$ python -q
>>> import numpy as np
>>> np.set_printoptions(precision=2, suppress=True, linewidth=160, legacy="1.25")
>>> K = np.load("out11.npy")
>>> K
array([[ 3,  2,  2],
       [ 0,  0,  0],
       [ 3,  2,  2],
       [ 0,  0,  0],
       [10,  3,  7],
       [ 0,  0,  0],
       [ 7,  1,  5],
       [ 0,  0,  0],
       [ 0,  0,  0],
       [ 0,  0,  0],
       [ 0,  0,  0],
       [ 6,  5,  8],
       [ 0,  0,  0],
       [ 0,  0,  0],
       [ 3,  2,  2],
       [ 0,  0,  0],
       [ 3,  2,  2],
       [ 6,  5,  8],
       [ 0,  0,  0],
       [10,  3,  7],
       [ 7,  1,  5],
       [ 0,  0,  0],
       [ 3,  2,  2],
       [13,  6, 13],
       [ 7,  1,  5]])
>>> Xc = K - K.mean(axis=0)
>>> vecs = np.linalg.svd(Xc)[2][:1]
>>> Y = Xc - Xc @ vecs.T @ vecs
>>> np.diag(vecs.T @ vecs)
array([0.5 , 0.08, 0.42])
>>> dist = np.linalg.norm(K[:, None] - K[None], axis=-1)
>>> np.linalg.norm(K - K.mean(axis=0), axis=1)
array([ 0.97,  4.46,  0.97,  4.46,  8.16,  4.46,  4.42,  4.46,  4.46,  4.46,  4.46,  6.96,  4.46,  4.46,  0.97,  4.46,  0.97,  6.96,  4.46,  8.16,  4.42,
        4.46,  0.97, 14.9 ,  4.42])
>>> np.linalg.norm(K, axis=1)
array([ 4.12,  0.  ,  4.12,  0.  , 12.57,  0.  ,  8.66,  0.  ,  0.  ,  0.  ,  0.  , 11.18,  0.  ,  0.  ,  4.12,  0.  ,  4.12, 11.18,  0.  , 12.57,  8.66,
        0.  ,  4.12, 19.34,  8.66])
>>> Y = np.array([[1, 2], [1, 0], [0, 0]])
>>> W2 = np.array([[-3, -1, -2, 3], [0, 0, -3, -1]])
>>> rng = np.random.default_rng(7828)
>>> data = Y @ W2 + 0.1 * rng.normal(size=(3, 4))
>>> data
array([[-3.14, -1.09, -7.98,  0.85],
       [-3.03, -0.95, -1.97,  3.  ],
       [-0.15, -0.05, -0.08,  0.08]])
>>> [round(float(x), 2) for x in np.linalg.svd(data, compute_uv=False)[:3]]
[9.39, 3.2, 0.05]
>>> theta = np.radians(60)
>>> Rm = np.eye(4)
>>> Rm[0, 0] = Rm[1, 1] = np.cos(theta)
>>> Rm[0, 1], Rm[1, 0] = -np.sin(theta), np.sin(theta)
>>> Rm
array([[ 0.5 , -0.87,  0.  ,  0.  ],
       [ 0.87,  0.5 ,  0.  ,  0.  ],
       [ 0.  ,  0.  ,  1.  ,  0.  ],
       [ 0.  ,  0.  ,  0.  ,  1.  ]])
>>> Y = data @ Rm.T
>>> np.allclose(np.linalg.norm(data, axis=1), np.linalg.norm(Y, axis=1))
True
>>> np.abs(Y - data).max(axis=0)
array([2.51, 2.17, 0.  , 0.  ])
>>> Y
array([[-0.62, -3.26, -7.98,  0.85],
       [-0.69, -3.1 , -1.97,  3.  ],
       [-0.03, -0.16, -0.08,  0.08]])
>>> Y = data + rng.integers(-2, 3, (3, 2)) @ rng.integers(-2, 3, (2, 4))
>>> Y
array([[-7.14,  0.91, -3.98,  0.85],
       [-7.03, -0.95,  1.03,  5.  ],
       [ 3.85, -2.05, -4.08,  0.08]])
>>> np.linalg.matrix_rank(Y - data, tol=1e-8)
2
>>> Y - data
array([[-4.,  2.,  4.,  0.],
       [-4.,  0.,  3.,  2.],
       [ 4., -2., -4.,  0.]])
>>> np.abs(Y - data).sum(axis=1)
array([10.,  9., 10.])
